% python3 -q
>>> import numpy as np
>>> from numpy import linalg as LA
>>> np.set_printoptions(precision=2, suppress=True, linewidth=200, floatmode="fixed")
>>> def rd(a):
...     return np.round(a, 2) + 0
... 
>>> mat = np.array([[6.0, -6.0, 4.0], [-6.0, 11.0, -6.0], [4.0, -6.0, 6.0]])
>>> M2 = np.array([[3, 1], [2, -3]])
>>> basis = np.kron(M2, mat)
>>> print(basis.shape)
(6, 6)
>>> print(LA.matrix_rank(basis))
6
>>> print(rd(LA.norm(basis, 2)), rd(LA.norm(M2, 2) * LA.norm(mat, 2)))
73.23 73.23
>>> W = np.array([[5, 4, 2], [0, 0, 3], [2, 3, 1]])
>>> coef = np.array([0, 1, 1])
>>> act = np.maximum(mat @ W + coef, 0)
>>> print(LA.matrix_rank(act))
3
>>> print(rd((act > 0).mean(axis=0)))
[0.67 0.67 0.33]
>>> basis = np.array([[2, 3], [1, 3], [1, 5]])
>>> print(W @ basis)
[[16 37]
 [ 3 15]
 [ 8 20]]
>>> X = np.loadtxt("mat.csv", delimiter=",")
>>> print(X)
[[ 1.40  0.30 -0.97  0.33]
 [-0.05 -0.05  1.61  0.06]
 [-1.90 -1.16 -0.75 -0.63]
 [ 0.47  0.81 -1.12  0.15]]
>>> rank = LA.matrix_rank(X)
>>> print(rank)
3
>>> null = LA.svd(X)[2][rank:].T
>>> print(rd(X @ null))
[[0.00]
 [0.00]
 [0.00]
 [0.00]]
>>> print(LA.matrix_rank(X.T @ X), LA.matrix_rank(X @ X.T))
3 3
>>> print([int(LA.matrix_rank(X[:, :j + 1])) for j in range(4)])
[1, 2, 3, 3]
>>> print(rd(null @ null.T))
[[ 0.06  0.03  0.01 -0.23]
 [ 0.03  0.01  0.00 -0.10]
 [ 0.01  0.00  0.00 -0.04]
 [-0.23 -0.10 -0.04  0.93]]
>>> print([int(LA.matrix_rank(X[:i])) for i in range(1, len(X) + 1)])
[1, 2, 3, 3]
>>> print(np.allclose(X[:-1].T @ LA.lstsq(X[:-1].T, X[-1])[0], X[-1]))
True
>>> print(rd(np.trace(LA.pinv(X) @ X)))
3.0
>>> print(rd(np.trace(X)))
0.75
>>> print(rd((X + X.T) / 2))
[[ 1.40  0.12 -1.44  0.40]
 [ 0.12 -0.05  0.23  0.44]
 [-1.44  0.23 -0.75 -0.88]
 [ 0.40  0.44 -0.88  0.15]]
>>> print(rd(np.abs(LA.eigvals(X)).max()))
1.96
>>> print(rd(np.sort(np.abs(LA.eigvals(X)))))
[0.00 0.71 0.71 1.96]
>>> print(np.allclose(X, X.T))
False
>>> print(rd(LA.det(X)))
0.0
>>> print(rd((X - X.T) / 2))
[[ 0.00  0.18  0.46 -0.07]
 [-0.18  0.00  1.38 -0.38]
 [-0.46 -1.38  0.00  0.25]
 [ 0.07  0.38 -0.25  0.00]]
>>> arr = np.load("x.npy")
>>> print(arr)
[[-2  0  0 -4]
 [ 3  0  0  6]
 [-3  0  0 -6]]
>>> # column 2 repeats column 1
>>> U, sv, vt = LA.svd(arr)
>>> print(np.argmax(sv[:-1] / (sv[1:] + 1e-6)) + 1)
1
>>> M2 = U[:, :1] @ np.diag(sv[:1]) @ vt[:1]
>>> print(rd(np.abs(arr - M2).max()))
0.0
>>> print(rd(LA.norm(arr - M2) / LA.norm(arr)))
0.0
>>> print(LA.matrix_rank(arr, rtol=0.05))
1
>>> E = np.loadtxt("out12.csv", delimiter=",")
>>> print(E)
[[ 1.98 -2.34 -8.71]
 [ 1.91 -1.77 -7.90]
 [ 1.44  0.28 -4.62]
 [ 1.24  0.68 -3.81]
 [ 1.10  0.89 -3.30]
 [ 0.53  1.22 -1.82]
 [ 0.21  1.09 -1.16]
 [ 0.14  1.01 -1.02]
 [ 0.02  0.85 -0.79]
 [-0.01  0.77 -0.69]
 [-0.06  0.64 -0.57]
 [-0.07  0.19 -0.18]
 [ 0.08 -0.12  0.13]
 [ 0.43 -0.40  0.57]
 [ 3.00 -0.04  3.04]
 [ 3.32  0.10  3.35]
 [ 4.37  0.64  4.38]
 [ 4.87  0.92  4.87]
 [ 7.37  2.59  7.42]
 [ 7.59  2.74  7.65]
 [10.35  4.92 10.60]
 [10.83  5.32 11.13]
 [11.13  5.58 11.46]
 [12.40  6.68 12.86]
 [14.70  8.77 15.45]
 [20.06 14.01 21.69]]
>>> Xs = E - E.mean(axis=0)
>>> U, sv, vt = LA.svd(Xs, full_matrices=False)
>>> print(rd(np.abs(vt[-1])))
[0.40 0.91 0.12]
>>> print(np.abs(U[:, 0]).argmax())
25
>>> print(LA.matrix_rank(Xs))
3
>>> print(rd(vt[0] * np.sign(vt[0, np.abs(vt[0]).argmax()])))
[0.55 0.35 0.76]
>>> M2 = np.c_[E[:, :1] @ np.array([[1]]), np.array([-2, 2, -1, -1, -1, -2, -1, 0, -2, -1, -2, 3, -2, 3, 3, -2, 2, -3, 1, 0, 1, -2, -3, 2, 3, 0])]
>>> print(M2)
[[ 1.98 -2.00]
 [ 1.91  2.00]
 [ 1.44 -1.00]
 [ 1.24 -1.00]
 [ 1.10 -1.00]
 [ 0.53 -2.00]
 [ 0.21 -1.00]
 [ 0.14  0.00]
 [ 0.02 -2.00]
 [-0.01 -1.00]
 [-0.06 -2.00]
 [-0.07  3.00]
 [ 0.08 -2.00]
 [ 0.43  3.00]
 [ 3.00  3.00]
 [ 3.32 -2.00]
 [ 4.37  2.00]
 [ 4.87 -3.00]
 [ 7.37  1.00]
 [ 7.59  0.00]
 [10.35  1.00]
 [10.83 -2.00]
 [11.13 -3.00]
 [12.40  2.00]
 [14.70  3.00]
 [20.06  0.00]]
>>> print(rd(LA.norm(LA.qr(E)[0].T @ M2, axis=0) ** 2 / ((M2 ** 2).sum(axis=0) + 1e-12)))
[1.00 0.05]
>>> K = np.load("data.npy")
>>> print(K)
[[-2.22 -2.04 -0.54]
 [-0.16 -0.35 -0.41]
 [-1.22 -1.57  0.04]
 [ 1.41  1.94 -0.13]
 [-5.65 -5.88 -0.40]
 [-4.57 -3.86 -0.08]
 [ 3.95  3.17  0.46]
 [ 2.52  2.71 -0.48]
 [-1.51 -0.70 -0.22]
 [ 2.06  2.19 -0.31]
 [-5.68 -6.17 -0.03]
 [-0.83 -1.20 -0.11]
 [-4.13 -4.51  0.19]
 [ 3.03  3.21 -0.19]
 [ 7.38  7.22 -0.24]
 [ 1.10  0.94  0.31]
 [ 1.34  1.19  0.27]
 [-2.71 -2.37  0.04]
 [-2.38 -1.97 -0.01]]
>>> M2 = np.c_[K[:, :2] @ np.array([[1, 2], [2, 0]]), np.array([-1, -2, 0, 1, 2, -1, 0, -3, 1, 1, 3, 1, -3, 2, 1, -3, 1, 0, 1])]
>>> print(rd(M2))
[[ -6.30  -4.44  -1.00]
 [ -0.86  -0.32  -2.00]
 [ -4.36  -2.44   0.00]
 [  5.29   2.82   1.00]
 [-17.41 -11.30   2.00]
 [-12.29  -9.14  -1.00]
 [ 10.29   7.90   0.00]
 [  7.94   5.04  -3.00]
 [ -2.91  -3.02   1.00]
 [  6.44   4.12   1.00]
 [-18.02 -11.36   3.00]
 [ -3.23  -1.66   1.00]
 [-13.15  -8.26  -3.00]
 [  9.45   6.06   2.00]
 [ 21.82  14.76   1.00]
 [  2.98   2.20  -3.00]
 [  3.72   2.68   1.00]
 [ -7.45  -5.42   0.00]
 [ -6.32  -4.76   1.00]]
>>> print(LA.matrix_rank(M2))
3
>>> print(rd(LA.lstsq(K, M2[:, 0])[0]))
[1.00 2.00 0.00]
